$ python3 -q
>>> import numpy as np
>>> import numpy.linalg as la
>>> np.set_printoptions(precision=3, suppress=True, linewidth=100)
>>> tidy = lambda a: np.round(a, 3) + 0
>>> F = np.array([[1.1, 1.7, -0.6],
...     [1.9, 1.0, 3.3],
...     [0.5, -0.8, -3.3],
...     [0.7, -0.6, 0.9]])
>>> A2 = np.c_[F[:, :2] @ np.array([[1, 1], [-1, 1]]), np.array([7, -3, -1, -3])]
>>> tidy(A2)
array([[-0.6,  2.8,  7. ],
       [ 0.9,  2.9, -3. ],
       [ 1.3, -0.3, -1. ],
       [ 1.3,  0.1, -3. ]])
>>> tidy(la.lstsq(F, A2[:, 0])[0])
array([ 1., -1.,  0.])
>>> la.matrix_rank(A2)
np.int64(3)
>>> A = np.array([[1, 0, 0, 0], [1, 1, 0, 0], [0, 3, 1, 0], [0, 3, 2, 1]])
>>> A
array([[1, 0, 0, 0],
       [1, 1, 0, 0],
       [0, 3, 1, 0],
       [0, 3, 2, 1]])
>>> blk = np.stack([A, 3 * A, A[::-1]])
>>> np.einsum("bij,cij->bc", blk, blk)
array([[ 27,  81,   6],
       [ 81, 243,  18],
       [  6,  18,  27]])
>>> blk.shape
(3, 4, 4)
>>> la.matrix_rank(blk)
array([4, 4, 4])
>>> tidy(np.sort(la.eigvals(A)))
array([1., 1., 1., 1.])
>>> la.matrix_rank(A - A[0, 0] * np.eye(4))
np.int64(3)
>>> np.prod(np.diag(A)), tidy(la.det(A))
(np.int64(1), np.float64(1.0))
>>> vec = np.array([-1, 0, 2, -2])
>>> y = A @ vec
>>> y
array([-1, -1,  2,  2])
>>> tidy(la.solve(A, A[:, 3]))
array([0., 0., 0., 1.])
>>> tidy(la.solve(A, -3 * y))
array([ 3.,  0., -6.,  6.])
>>> O = A.astype(float).copy()
>>> for j in range(4):
...     O[:, j] -= O[:, :j] @ (O[:, :j].T @ O[:, j])
...     O[:, j] /= la.norm(O[:, j])
... 
>>> tidy(O.T @ A)
array([[1.414, 0.707, 0.   , 0.   ],
       [0.   , 4.301, 2.092, 0.697],
       [0.   , 0.   , 0.788, 0.686],
       [0.   , 0.   , 0.   , 0.209]])
>>> tidy(O)
array([[ 0.707, -0.116,  0.309, -0.626],
       [ 0.707,  0.116, -0.309,  0.626],
       [ 0.   ,  0.697, -0.583, -0.417],
       [ 0.   ,  0.697,  0.686,  0.209]])
>>> A2 = np.array([[-2, -2, 1], [1, -3, 1], [-1, -2, 2], [0, 3, 2]])
>>> np.einsum("ik,kj->ji", A, A2)
array([[ -2,  -1,   2,   1],
       [ -2,  -5, -11, -10],
       [  1,   2,   5,   9]])
>>> A @ A2
array([[ -2,  -2,   1],
       [ -1,  -5,   2],
       [  2, -11,   5],
       [  1, -10,   9]])
>>> A2.T @ A.T
array([[ -2,  -1,   2,   1],
       [ -2,  -5, -11, -10],
       [  1,   2,   5,   9]])
>>> np.vstack([A, A2.T]).shape
(7, 4)
>>> m1 = np.load("data.npy")
>>> m1
array([[ 1.9  , -5.471,  0.3  ],
       [ 1.6  , -4.909, -0.4  ],
       [ 0.1  , -0.197,  1.8  ],
       [-1.7  ,  5.062, -0.5  ],
       [-1.1  ,  3.652, -0.3  ],
       [ 0.7  , -1.971, -0.9  ],
       [-0.4  ,  1.026,  0.6  ],
       [ 0.5  , -1.769,  0.2  ],
       [-1.3  ,  3.739,  0.6  ],
       [-0.3  ,  1.14 , -1.   ],
       [-2.8  ,  8.703,  0.5  ],
       [-0.6  ,  2.1  ,  0.3  ],
       [ 1.5  , -4.676, -0.7  ],
       [-1.4  ,  4.457,  0.6  ],
       [ 0.2  , -0.868,  0.5  ],
       [ 0.   , -0.136,  0.7  ],
       [-0.3  ,  0.779,  0.8  ],
       [-0.3  ,  0.42 , -1.8  ]])
>>> idx = m1[:, 0] > np.median(m1[:, 0])
>>> f = m1[idx].mean(axis=0) - m1[~idx].mean(axis=0)
>>> tidy((((m1 - m1.mean(axis=0)) @ f > 0) == idx).mean())
np.float64(0.944)
>>> tidy(f)
array([ 1.832, -5.607,  0.208])
>>> tidy(la.norm(m1, 2) / la.norm(m1))
np.float64(0.978)
>>> tidy(np.abs(la.svd(m1)[2][-1]))
array([0.951, 0.31 , 0.012])
>>> round(np.log10(la.cond(m1)))
2
>>> [round(float(x), 3) for x in la.svd(m1, compute_uv=False)[:3]]
[16.301, 3.435, 0.298]
>>> hat = m1 @ la.solve(m1.T @ m1, m1.T)
>>> tidy(np.trace(hat))
np.float64(3.0)
>>> tidy(la.eigvalsh(hat))
array([0., 0., 0., 0., 0., 0., 0., 0., 0., 0., 0., 0., 0., 0., 0., 1., 1., 1.])
>>> np.allclose(hat @ hat, hat)
True
>>> Xs = m1 - m1.mean(axis=0)
>>> Uu, sigma, Vh = la.svd(Xs, full_matrices=False)
>>> tidy(Xs.mean(axis=0))
array([0., 0., 0.])
>>> tidy(np.abs(Vh[-1]))
array([0.951, 0.31 , 0.012])
>>> tidy(sigma)
array([16.065,  3.43 ,  0.297])
>>> np.abs(Uu[:, 0]).argmax()
np.int64(10)
>>> la.matrix_rank(Xs)
np.int64(3)
>>> J = np.loadtxt("sample8.csv", delimiter=",")
>>> J
array([[-3., -2., -1.],
       [ 0.,  1.,  2.],
       [ 3.,  4.,  5.],
       [ 6.,  7.,  8.]])
>>> rng = np.random.default_rng(512749)
>>> A2 = J + rng.integers(-2, 3, (4, 2)) @ rng.integers(-2, 3, (2, 3))
>>> A2
array([[-3., -3.,  0.],
       [ 4., -2.,  3.],
       [ 5.,  4.,  4.],
       [ 2.,  8.,  9.]])
>>> np.abs(A2 - J).sum(axis=1)
array([2., 8., 3., 6.])
>>> la.matrix_rank(A2 - J, tol=1e-8)
np.int64(2)
>>> A2 - J
array([[ 0., -1.,  1.],
       [ 4., -3.,  1.],
       [ 2.,  0., -1.],
       [-4.,  1.,  1.]])
>>> M = np.loadtxt("mat.csv", delimiter=",")
>>> M
array([[ 3., -4., -2.],
       [-4.,  3.,  2.],
       [-2.,  2.,  0.]])
>>> Uu, sigma, Vh = la.svd(M, full_matrices=False)
>>> tidy(np.cumsum(sigma ** 2) / np.sum(sigma ** 2))
array([0.97 , 0.985, 1.   ])
>>> tidy(sigma)
array([8., 1., 1.])
>>> tidy(np.sqrt((sigma ** 2).sum())), tidy(la.norm(M))
(np.float64(8.124), np.float64(8.124))
>>> tidy(Vh @ Vh.T)
array([[1., 0., 0.],
       [0., 1., 0.],
       [0., 0., 1.]])
>>> tidy(sigma / sigma[0])
array([1.   , 0.125, 0.125])
>>> np.all(la.eigvalsh(M) > 0)
np.False_
>>> ev, vecs = la.eigh(M)
>>> tidy(np.abs(vecs[:, -1]))
array([0.667, 0.667, 0.333])
>>> tidy(la.eigvalsh(M + -2 * np.eye(3)))
array([-3., -3.,  6.])
>>> tidy(ev)
array([-1., -1.,  8.])
>>> np.unique(ev.round(6) + 0, return_counts=True)[1]
array([2, 1])
>>> tidy(vecs.T @ M @ vecs)
array([[-1.,  0.,  0.],
       [ 0., -1.,  0.],
       [ 0.,  0.,  8.]])
>>> C2 = M.T @ M
>>> tidy(la.eigvalsh(C2)[::-1])
array([64.,  1.,  1.])
>>> np.allclose(C2, C2.T)
True
>>> la.matrix_rank(C2)
np.int64(3)
>>> np.diag(C2)
array([29., 29.,  8.])
>>> f = np.array([-8, -3, -2])
>>> A2 = M + np.outer(f, np.eye(3)[2])
>>> tidy(la.det(A2) / la.det(M)), tidy(1 + la.solve(M, f)[2])
(np.float64(4.0), np.float64(4.0))
>>> la.matrix_rank(A2 - M)
np.int64(1)
>>> la.matrix_rank(la.inv(A2) - la.inv(M), tol=1e-8)
np.int64(1)
>>> f = np.array([-2, -2, -3])
>>> v = np.array([0, 0, -1, 1])
>>> arr = f[:, None] + v[None, :]
>>> arr
array([[-2, -2, -3, -1],
       [-2, -2, -3, -1],
       [-3, -3, -4, -2]])
>>> np.allclose(arr[:-1].T @ la.lstsq(arr[:-1].T, arr[-1])[0], arr[-1])
False
>>> tidy(arr @ la.pinv(arr) @ arr)
array([[-2., -2., -3., -1.],
       [-2., -2., -3., -1.],
       [-3., -3., -4., -2.]])
>>> np.abs(np.diag(la.qr(arr)[1])) > 1e-9
array([ True, False,  True])
>>> tidy(np.trace(la.pinv(arr) @ arr))
np.float64(2.0)
>>> np.unique(arr.round(6), axis=0).shape
(2, 4)
>>> E = np.array([[-4.0, 6.0, -2.0, 1.0],
...     [-10.0, 13.0, -4.0, 2.0],
...     [-11.0, 10.0, -1.0, 3.0],
...     [-10.0, 8.0, -4.0, 7.0]])
>>> Uu, sigma, Vh = la.svd(E)
>>> tidy(sigma)
array([27.792,  5.029,  2.875,  0.249])
>>> A2 = Uu[:, :3] @ np.diag(sigma[:3]) @ Vh[:3]
>>> tidy(la.norm(E - A2, 2)), tidy(sigma[3])
(np.float64(0.249), np.float64(0.249))
>>> hat = np.triu(np.array([[1, 2, 2, 0], [0, 2, 0, 2], [0, 2, 0, 0], [2, 2, 0, 1]]), 1) + np.eye(4)
>>> A2 = hat @ E @ la.inv(hat)
>>> tidy(np.poly(A2))
array([   1.,  -15.,   79., -165.,  100.])
>>> tidy(la.det(A2))
np.float64(100.0)
>>> la.matrix_rank(A2)
np.int64(4)
>>> W0 = np.load("layer9.npy")
>>> W0
array([[2, 0, 0],
       [0, 2, 0],
       [0, 0, 0]])
>>> rank = la.matrix_rank(W0)
>>> rank
np.int64(2)
>>> ns = la.svd(W0)[2][rank:].T
>>> np.allclose(W0 @ ns, 0)
True
>>> ns[:, 0] / ns[np.abs(ns[:, 0]).round(6).argmax(), 0]
array([0., 0., 1.])
>>> la.matrix_rank(W0.T @ W0), la.matrix_rank(W0 @ W0.T)
(np.int64(2), np.int64(2))
>>> W0 @ ns
array([[0.],
       [0.],
       [0.]])
>>> [int(la.matrix_rank(W0[:i])) for i in range(1, len(W0) + 1)]
[1, 2, 2]
